$ ipython --no-banner

In [1]: import numpy as np

In [2]: np.set_printoptions(suppress=True, linewidth=200)

In [3]: def rd(a):
   ...:     return np.round(a, 2) + 0
   ...: 

In [4]: E = np.load("case18.npy")

In [5]: E
Out[5]: 
array([[0, 0, 0],
       [0, 0, 0],
       [0, 0, 1]])

In [6]: E @ E
Out[6]: 
array([[0, 0, 0],
       [0, 0, 0],
       [0, 0, 1]])

In [7]: np.flatnonzero(np.linalg.matrix_power((E != 0) + (E.T != 0) + np.eye(3), 3)[2])
Out[7]: array([2])

In [8]: rd(np.linalg.det(E))
Out[8]: np.float64(0.0)

In [9]: rank = np.linalg.matrix_rank(E)

In [10]: rank
Out[10]: np.int64(1)

In [11]: null = np.linalg.svd(E)[2][rank:].T

In [12]: null.shape
Out[12]: (3, 2)

In [13]: [int(np.linalg.matrix_rank(E[:, :j + 1])) for j in range(3)]
Out[13]: [0, 0, 1]

In [14]: E @ null
Out[14]: 
array([[0., 0.],
       [0., 0.],
       [0., 0.]])

In [15]: [int(np.linalg.matrix_rank(E[:i])) for i in range(1, len(E) + 1)]
Out[15]: [0, 0, 1]

In [16]: [int(np.linalg.matrix_rank(np.delete(E, i, axis=0))) for i in range(3)]
Out[16]: [1, 1, 0]

In [17]: hat = np.triu(np.array([[3, 2, 1], [2, 3, 2], [3, 2, 1]]), 1) + np.eye(3)

In [18]: out = hat @ E @ np.linalg.inv(hat)

In [19]: out
Out[19]: 
array([[0., 0., 1.],
       [0., 0., 2.],
       [0., 0., 1.]])

In [20]: np.trace(out), np.trace(E)
Out[20]: (np.float64(1.0), np.int64(1))

In [21]: np.poly(out)
Out[21]: array([ 1., -1.,  0.,  0.])

In [22]: rank = np.linalg.matrix_rank(out)

In [23]: rank
Out[23]: np.int64(1)

In [24]: null = np.linalg.svd(out)[2][rank:].T

In [25]: [int(np.linalg.matrix_rank(np.delete(out, i, axis=0))) for i in range(3)]
Out[25]: [1, 1, 1]

In [26]: [int(np.linalg.matrix_rank(out[:, :j + 1])) for j in range(3)]
Out[26]: [0, 0, 1]

In [27]: out @ null
Out[27]: 
array([[0., 0.],
       [0., 0.],
       [0., 0.]])

In [28]: m1 = np.loadtxt("a.csv", delimiter=",")

In [29]: rd(m1)
Out[29]: 
array([[ 0.08, -0.2 , -0.2 ],
       [-0.2 ,  0.46,  0.46],
       [-0.2 ,  0.46,  0.46]])

In [30]: rng = np.random.default_rng(91382)

In [31]: lab = rng.permutation(3)

In [32]: lab
Out[32]: array([2, 0, 1])

In [33]: out = m1[lab][:, lab]

In [34]: np.trace(out)
Out[34]: np.float64(1.0)

In [35]: rd(np.linalg.det(out)), rd(np.linalg.det(m1[lab]))
Out[35]: (np.float64(0.0), np.float64(0.0))

In [36]: np.allclose(out, m1)
Out[36]: False
